$ python3 -q
>>> import numpy as np
>>> from numpy import linalg as LA
>>> np.set_printoptions(precision=3, suppress=True, linewidth=120, sign=" ")
>>> arr = 2 * np.eye(3) + np.eye(3, k=1)
>>> arr
array([[ 2.,  1.,  0.],
       [ 0.,  2.,  1.],
       [ 0.,  0.,  2.]])
>>> # triangular
>>> rng = np.random.default_rng(33328)
>>> idx = rng.permutation(3)
>>> A2 = arr[:, idx] * rng.choice([-1, 1], 3)
>>> A2
array([[-2.,  1., -0.],
       [-0.,  2., -1.],
       [-0.,  0., -2.]])
>>> Uu, _, VT = LA.svd(arr.T @ A2)
>>> np.round(Uu @ VT, 3) + 0
array([[-1.,  0.,  0.],
       [ 0.,  1.,  0.],
       [ 0.,  0., -1.]])
>>> idx
array([ 0,  1,  2])
>>> np.round(LA.lstsq(arr, A2)[0], 3) + 0
array([[-1.,  0.,  0.],
       [ 0.,  1.,  0.],
       [ 0.,  0., -1.]])
>>> W1 = np.array([[-1, 1, -1, 0], [0, 3, 3, -4], [3, -2, -4, 0]])
>>> b = np.array([-3, -1, 2, 3])
>>> H = np.maximum(A2 @ W1 + b, 0)
>>> LA.matrix_rank(H)
np.int64(3)
>>> H
array([[  0.,   0.,   7.,   0.],
       [  0.,   7.,  12.,   0.],
       [  0.,   3.,  10.,   3.]])
>>> (H > 0).astype(int)
array([[ 0,  0,  1,  0],
       [ 0,  1,  1,  0],
       [ 0,  1,  1,  1]])
>>> (H > 0).mean(axis=0)
array([ 0.   ,  0.667,  1.   ,  0.333])
>>> C = np.array([[-2, -1, 3], [-3, 1, 2], [2, -3, 2], [2, -2, -3]])
>>> H @ C
array([[ 14., -21.,  14.],
       [  3., -29.,  38.],
       [ 17., -33.,  17.]])
>>> (H @ C).round(6).argmax(axis=1)
array([ 0,  2,  0])
>>> A2 = H / LA.norm(H, axis=1, keepdims=True)
>>> G = A2 @ A2.T
>>> G
array([[ 1.   ,  0.864,  0.921],
       [ 0.864,  1.   ,  0.934],
       [ 0.921,  0.934,  1.   ]])
>>> round(np.degrees(np.arccos(np.clip(G[2, 0], -1, 1))), 3)
np.float64(22.99)
>>> np.argwhere(np.triu(np.abs(G) > 0.95, 1))
array([], shape=(0, 2), dtype=int64)
>>> G[2]
array([ 0.921,  0.934,  1.   ])
>>> m1 = np.load("out18.npy")
>>> m1
array([[-0.3  ,  0.8  ,  1.   ,  0.2  ],
       [ 0.2  , -3.079,  0.6  , -0.8  ],
       [-0.2  ,  6.396,  0.   ,  1.6  ],
       [-0.8  ,  1.81 ,  1.2  ,  0.4  ],
       [ 0.1  , -2.218, -0.7  , -0.6  ],
       [-0.5  , -3.047, -1.9  , -0.7  ],
       [ 0.   , -3.582,  1.9  , -0.8  ],
       [ 0.7  ,  1.446, -0.9  ,  0.2  ],
       [ 0.1  , -5.488, -0.7  , -1.4  ],
       [ 0.1  , -2.028,  0.3  , -0.5  ]])
>>> LA.matrix_rank(m1)
np.int64(4)
>>> np.unravel_index(np.abs(m1).argmax(), m1.shape)
(np.int64(2), np.int64(1))
>>> np.diff(m1, axis=0)
array([[ 0.5  , -3.879, -0.4  , -1.   ],
       [-0.4  ,  9.475, -0.6  ,  2.4  ],
       [-0.6  , -4.586,  1.2  , -1.2  ],
       [ 0.9  , -4.028, -1.9  , -1.   ],
       [-0.6  , -0.829, -1.2  , -0.1  ],
       [ 0.5  , -0.535,  3.8  , -0.1  ],
       [ 0.7  ,  5.028, -2.8  ,  1.   ],
       [-0.6  , -6.934,  0.2  , -1.6  ],
       [ 0.   ,  3.46 ,  1.   ,  0.9  ]])
>>> np.abs(m1).max()
np.float64(6.396)
>>> np.count_nonzero(m1)
np.int64(38)
>>> m1.sum(axis=0)
array([-0.6 , -8.99,  0.8 , -2.4 ])
>>> m1 - m1[0]
array([[ 0.   ,  0.   ,  0.   ,  0.   ],
       [ 0.5  , -3.879, -0.4  , -1.   ],
       [ 0.1  ,  5.596, -1.   ,  1.4  ],
       [-0.5  ,  1.01 ,  0.2  ,  0.2  ],
       [ 0.4  , -3.018, -1.7  , -0.8  ],
       [-0.2  , -3.847, -2.9  , -0.9  ],
       [ 0.3  , -4.382,  0.9  , -1.   ],
       [ 1.   ,  0.646, -1.9  ,  0.   ],
       [ 0.4  , -6.288, -1.7  , -1.6  ],
       [ 0.4  , -2.828, -0.7  , -0.7  ]])
>>> m1.sum(axis=1)
array([ 1.7  , -3.079,  7.796,  2.61 , -3.418, -6.147, -2.482,  1.446, -7.488, -2.128])
>>> LA.rank(m1)
Traceback (most recent call last):
  File "<python-input-40>", line 1, in <module>
    LA.rank(m1)
    ^^^^^^^
AttributeError: module 'numpy.linalg' has no attribute 'rank'
>>> m1[:, 4]
Traceback (most recent call last):
  File "<python-input-41>", line 1, in <module>
    m1[:, 4]
    ~~^^^^^^
IndexError: index 4 is out of bounds for axis 1 with size 4
>>> Ac = m1 - m1.mean(axis=0)
>>> V = LA.svd(Ac)[2][:3]
>>> A2 = Ac - Ac @ V.T @ V
>>> A2.std(axis=0)
array([ 0.004,  0.011,  0.001,  0.046])
>>> np.diag(V.T @ V)
array([ 0.993,  0.945,  1.   ,  0.062])
>>> q, V = LA.qr(m1[:, :3])[0], LA.qr(m1[:, 3:])[0]
>>> sig = LA.svd(q.T @ V, compute_uv=False)
>>> (sig > 0.9).sum()
np.int64(1)
>>> np.degrees(np.arccos(sig.clip(0, 1)))
array([ 3.835])
>>> sig
array([ 0.998])
>>> G = np.cov(m1, rowvar=False)
>>> np.argwhere(np.triu(np.abs(np.corrcoef(m1.T)) > 0.8, 1))
array([[ 1,  3]])
>>> np.argsort(-m1.std(axis=0).round(6), kind="stable")
array([ 1,  2,  3,  0])
>>> np.polyfit(m1[:, 1], m1[:, 0], 1)
array([-0.023, -0.081])
>>> F = np.load("run4.npy")
>>> F
array([[-0.388, -0.159, -0.929,  0.623],
       [ 0.98 , -0.686,  0.77 , -0.856],
       [-0.501, -0.508,  0.997,  0.701],
       [ 0.854, -0.119, -0.641, -0.753],
       [-0.996,  0.876,  0.958,  0.821],
       [ 0.551, -0.38 ,  0.08 , -0.119],
       [-0.551, -0.08 ,  0.454,  0.558],
       [-1.   ,  0.915,  0.99 ,  0.98 ],
       [-0.867,  0.565,  1.   ,  0.09 ],
       [ 0.999, -0.726, -0.999, -0.985],
       [-0.178,  0.478, -0.883, -0.3  ],
       [-0.811, -0.345, -0.159,  0.905],
       [ 0.997, -0.38 , -0.892, -0.984],
       [-0.938,  0.31 ,  0.976,  0.774],
       [-0.438,  0.04 ,  0.991,  0.139],
       [-0.985,  0.922,  0.999,  0.05 ],
       [ 0.996, -0.762,  0.139, -0.943],
       [ 0.67 ,  0.235, -1.   , -0.53 ]])
>>> T = np.stack([F, -1 * F, F[::-1]])
>>> LA.matrix_rank(T)
array([ 4,  4,  4])
>>> T.shape
(3, 18, 4)
>>> (T @ F.T).shape
(3, 18, 18)
>>> LA.matrix_rank(T.reshape(3, -1))
np.int64(2)
>>> np.einsum("bij,cij->bc", T, T)
array([[ 38.359, -38.359,   8.316],
       [-38.359,  38.359,  -8.316],
       [  8.316,  -8.316,  38.359]])
>>> LA.norm(T, axis=(1, 2))
array([ 6.194,  6.194,  6.194])
